% ipython --no-banner

In [1]: import numpy as np

In [2]: np.set_printoptions(suppress=True, linewidth=120)

In [3]: feats = np.load("a.npy")

In [4]: print(feats)
[[ 5.7  0.4  0.4 -2.8]
 [-3.6 -1.2 -5.5  7.8]
 [-3.  -0.3 -3.1  8.3]
 [-4.5 -1.7 -3.   5.3]
 [-3.6  0.4 -1.6 -1. ]
 [-3.1 -1.4 -1.4 -1. ]
 [-1.8 -0.8 -4.5  6.3]
 [-2.8 -0.9 -1.3 -1.1]
 [-2.2 -2.2 -5.   8.1]
 [-5.2 -0.7 -2.7 -1.3]
 [ 3.2  1.9  2.1 -2.1]
 [-2.4 -1.2 -4.6  6.5]
 [ 2.2  2.2  1.8 -1.2]
 [-3.1 -2.2 -4.2  6.6]
 [-3.9  0.2 -2.3 -2.2]
 [-3.7  0.6 -2.1  8.9]
 [-3.  -0.5 -2.9 -0.2]]

In [5]: cov = np.cov(feats, rowvar=False)

In [6]: print(cov.round(1))
[[ 8.6  2.2  4.4 -5.2]
 [ 2.2  1.6  2.3 -2.9]
 [ 4.4  2.3  4.9 -7.4]
 [-5.2 -2.9 -7.4 20.8]]

In [7]: print(np.median(feats, axis=0))
[-3.  -0.7 -2.7 -0.2]

In [8]: B = np.c_[feats[:, :1] @ np.array([[2]]), np.array([0, 0, 0, 0, 0, -2, -2, -2, 2, -2, 0, -2, 1, 0, 2, 2, -2])]

In [9]: print(B)
[[ 11.4   0. ]
 [ -7.2   0. ]
 [ -6.    0. ]
 [ -9.    0. ]
 [ -7.2   0. ]
 [ -6.2  -2. ]
 [ -3.6  -2. ]
 [ -5.6  -2. ]
 [ -4.4   2. ]
 [-10.4  -2. ]
 [  6.4   0. ]
 [ -4.8  -2. ]
 [  4.4   1. ]
 [ -6.2   0. ]
 [ -7.8   2. ]
 [ -7.4   2. ]
 [ -6.   -2. ]]

In [10]: print(np.linalg.matrix_rank(np.c_[feats, B]))
5

In [11]: print(np.round(np.linalg.lstsq(feats, B[:, 0])[0], 1) + 0)
[2. 0. 0. 0.]

In [12]: print(np.round(np.linalg.norm(B - feats @ np.linalg.lstsq(feats, B)[0], axis=0), 1) + 0)
[0.  5.2]

In [13]: print(np.linalg.matrix_rank(B))
2

In [14]: print(np.round(np.linalg.norm(np.linalg.qr(feats)[0].T @ B, axis=0) ** 2 / ((B ** 2).sum(axis=0) + 1e-12), 1))
[1.  0.3]
